>>> import numpy as np
>>> import numpy.linalg as la
>>> np.set_printoptions(precision=2, suppress=True, linewidth=120)
>>> K = np.loadtxt("x.csv", delimiter=",")
>>> K
array([[-0.1 ,  0.19, -0.07,  0.09,  0.12, -0.07,  0.04,  0.02,  0.04],
       [ 0.04, -0.13, -0.08, -0.11,  0.03, -0.2 ,  0.09, -0.04, -0.03],
       [ 1.3 ,  2.69, -1.53,  4.4 ,  0.22,  2.54,  1.53,  0.07, -0.86],
       [ 1.11,  1.94, -0.94,  2.89, -0.11,  1.85,  1.2 , -0.04, -0.52],
       [ 1.01,  1.68, -1.02,  2.95,  0.11,  1.76,  1.1 ,  0.06, -0.42],
       [ 1.56,  2.74, -1.47,  4.67,  0.13,  2.29,  1.48, -0.07, -0.81],
       [ 1.52,  2.62, -1.6 ,  4.52, -0.08,  2.67,  1.42,  0.21, -0.81],
       [ 1.04,  1.71, -0.94,  3.03,  0.05,  1.72,  0.91,  0.06, -0.54],
       [ 0.49,  0.88, -0.57,  1.51,  0.05,  0.85,  0.49, -0.03, -0.27],
       [ 1.52,  2.53, -1.72,  4.49,  0.11,  2.29,  1.27,  0.09, -0.91],
       [ 1.39,  2.67, -1.47,  4.61,  0.08,  2.26,  1.47,  0.08, -0.86],
       [ 0.94,  1.82, -0.89,  3.16, -0.06,  1.68,  0.96,  0.06, -0.58],
       [ 1.55,  2.86, -1.37,  4.46,  0.08,  2.42,  1.43, -0.09, -0.91],
       [ 0.51,  0.93, -0.44,  1.44, -0.11,  0.96,  0.52, -0.01, -0.29],
       [ 0.07,  0.17, -0.02, -0.07, -0.11, -0.08, -0.12,  0.04, -0.02],
       [ 1.36,  2.76, -1.54,  4.58,  0.03,  2.47,  1.69, -0.2 , -0.8 ],
       [ 0.12,  0.29,  0.05, -0.1 ,  0.14,  0.01,  0.09, -0.04, -0.05],
       [ 0.6 ,  0.9 , -0.62,  1.48,  0.04,  0.73,  0.65, -0.06, -0.43],
       [ 1.5 ,  2.81, -1.58,  4.51,  0.  ,  2.33,  1.48, -0.04, -0.9 ],
       [-0.19, -0.05, -0.02,  0.04,  0.21,  0.12,  0.08, -0.07, -0.02],
       [-0.02, -0.08,  0.09, -0.04,  0.15,  0.03, -0.04,  0.11,  0.13],
       [ 1.56,  2.8 , -1.49,  4.46,  0.02,  2.43,  1.32, -0.05, -0.95],
       [ 0.93,  1.86, -1.02,  3.  ,  0.15,  1.55,  1.04, -0.08, -0.5 ],
       [ 1.44,  2.56, -1.6 ,  4.63,  0.03,  2.43,  1.67, -0.07, -0.95],
       [ 0.03, -0.19,  0.21,  0.04,  0.04, -0.05, -0.07,  0.08,  0.06],
       [ 1.25,  2.88, -1.62,  4.33,  0.1 ,  2.34,  1.41, -0.02, -0.95],
       [ 1.06,  1.76, -1.06,  3.  ,  0.01,  1.59,  0.94, -0.08, -0.61],
       [ 0.59,  0.73, -0.41,  1.49,  0.12,  0.85,  0.64,  0.08, -0.37],
       [ 1.08,  1.63, -1.06,  2.88, -0.17,  1.56,  0.91, -0.09, -0.52]])
>>> Xs = (K - K.mean(axis=0)) / K.std(axis=0)
>>> Xs.std(axis=0)
array([1., 1., 1., 1., 1., 1., 1., 1., 1.])
>>> np.argwhere(np.abs(Xs) > 2)
array([[ 6,  7],
       [15,  7],
       [28,  4]])
>>> beta = la.lstsq(np.delete(Xs, 2, axis=1), Xs[:, 2])[0]
>>> np.round(1 - np.var(Xs[:, 2] - np.delete(Xs, 2, axis=1) @ beta), 2)
np.float64(0.98)
